$ python -q
>>> import numpy as np
>>> np.set_printoptions(precision=1, suppress=True, linewidth=140, legacy="1.25")
>>> M = np.load("block1.npy")
>>> M
array([[ 1.3, -3. , -1. , -2. , -3. ],
       [ 2. ,  0.3, -2. ,  0. ,  0. ],
       [-2. ,  0. , -2.7, -1. ,  1. ],
       [ 0. ,  1. ,  2. ,  0.3, -3. ],
       [ 1. , -3. , -1. , -2. , -2.7]])
>>> np.abs(M).max()
3.0
>>> np.count_nonzero(M)
21
>>> np.round(np.linalg.svd(M, compute_uv=False), 1) + 0
array([6.9, 4.8, 2.8, 1.9, 0. ])
>>> np.linalg.matrix_rank(M)
5
>>> M.mean(axis=0)
array([ 0.5, -0.9, -0.9, -0.9, -1.5])
>>> M.sum(axis=1)
array([-7.7,  0.3, -4.7,  0.3, -7.7])
>>> M.sum(axis=0)
array([ 2.3, -4.7, -4.7, -4.7, -7.7])
>>> M.shape
(5, 5)
>>> np.argsort(-np.linalg.norm(M, axis=0).round(6), kind="stable")[:3]
array([4, 1, 2])
>>> np.round(np.linalg.norm(M, 2) / np.linalg.norm(M), 1)
0.8
>>> rng = np.random.default_rng(336)
>>> lab = rng.permutation(5)
>>> lab
array([4, 1, 2, 0, 3])
>>> out = M[lab][:, lab]
>>> np.sort(np.abs(np.linalg.eigvals(out)))
array([0.2, 0.3, 1.5, 1.5, 3.6])
>>> np.round(np.trace(out), 1)
-3.5
>>> out
array([[-2.7, -3. , -1. ,  1. , -2. ],
       [ 0. ,  0.3, -2. ,  2. ,  0. ],
       [ 1. ,  0. , -2.7, -2. , -1. ],
       [-3. , -3. , -1. ,  1.3, -2. ],
       [-3. ,  1. ,  2. ,  0. ,  0.3]])
>>> feats = np.loadtxt("w.csv", delimiter=",")
>>> feats
array([[ 0., -2.,  0., -1.],
       [-4., -4., -2., -2.],
       [ 0., -1.,  0., -3.],
       [-2., -2., -6., -6.]])
>>> feats.mean(axis=0)
array([-1.5, -2.2, -2. , -3. ])
>>> feats - feats[0]
array([[ 0.,  0.,  0.,  0.],
       [-4., -2., -2., -1.],
       [ 0.,  1.,  0., -2.],
       [-2.,  0., -6., -5.]])
>>> np.linalg.svd(feats, compute_uv=False)
array([10.6,  4. ,  2.5,  0.9])
>>> feats.sum(axis=1)
array([ -3., -12.,  -4., -16.])
>>> np.abs(feats).max()
6.0
>>> feats.sum(axis=0)
array([ -6.,  -9.,  -8., -12.])
